% python3 -q
>>> import numpy as np
>>> from numpy import linalg as LA
>>> np.set_printoptions(precision=2, suppress=True, linewidth=160)
>>> W0 = np.array([[4.0, 0.0, 0.0, 0.0, 0.0],
...     [0.0, 4.0, 0.0, 0.0, 0.0],
...     [0.0, 0.0, 4.0, 0.0, 0.0],
...     [0.0, 0.0, 0.0, 8.0, 2.0],
...     [0.0, 0.0, 0.0, 2.0, 5.0]])
>>> # 4 groups of indices that never mix
>>> Lm = LA.cholesky(W0)
>>> np.diag(Lm) ** 2
array([4. , 4. , 4. , 8. , 4.5])
>>> LA.eigvalsh(W0).min() > 0
np.True_
>>> W0.sum(axis=1)
array([ 4.,  4.,  4., 10.,  7.])
>>> LA.svd(W0, compute_uv=False)
array([9., 4., 4., 4., 4.])
>>> np.diff(W0, axis=0)
array([[-4.,  4.,  0.,  0.,  0.],
       [ 0., -4.,  4.,  0.,  0.],
       [ 0.,  0., -4.,  8.,  2.],
       [ 0.,  0.,  0., -6.,  3.]])
>>> W0.mean(axis=0)
array([0.8, 0.8, 0.8, 2. , 1.4])
>>> np.count_nonzero(W0)
np.int64(7)
>>> round(LA.norm(W0), 2)
np.float64(12.04)
>>> LA.rank(W0)
Traceback (most recent call last):
  File "<python-input-14>", line 1, in <module>
    LA.rank(W0)
    ^^^^^^^
AttributeError: module 'numpy.linalg' has no attribute 'rank'
>>> X = np.load("x.npy")
>>> X
array([[0, 0, 2, 0],
       [0, 3, 0, 0],
       [0, 0, 0, 0],
       [0, 0, 0, 1]])
>>> LA.matrix_power(X - np.diag(np.diag(X)), 4)
array([[0, 0, 0, 0],
       [0, 0, 0, 0],
       [0, 0, 0, 0],
       [0, 0, 0, 0]])
>>> [int(LA.matrix_rank(LA.matrix_power(X, p))) for p in range(1, 5)]
[3, 2, 2, 2]
>>> try:
...     LA.inv(X)
... except LA.LinAlgError as e:
...     print(e)
... 
Singular matrix
>>> (X != 0).astype(int)
array([[0, 0, 1, 0],
       [0, 1, 0, 0],
       [0, 0, 0, 0],
       [0, 0, 0, 1]])
>>> np.flatnonzero(LA.matrix_power((X != 0) + (X.T != 0) + np.eye(4), 4)[2])
array([0, 2])
>>> w1 = np.array([[1, 1], [-1, 2], [-1, 3], [4, -5]])
>>> b = np.array([-1, -4])
>>> act = np.maximum(X @ w1 + b, 0)
>>> (act > 0).astype(int)
array([[0, 1],
       [0, 1],
       [0, 0],
       [1, 0]])
>>> basis = np.array([[0, 0, 7], [3, 3, 7]])
>>> (act @ basis).round(6).argmax(axis=1)
array([2, 2, 0, 2])
>>> w1 @ basis
array([[  3,   3,  14],
       [  6,   6,   7],
       [  9,   9,  14],
       [-15, -15,  -7]])
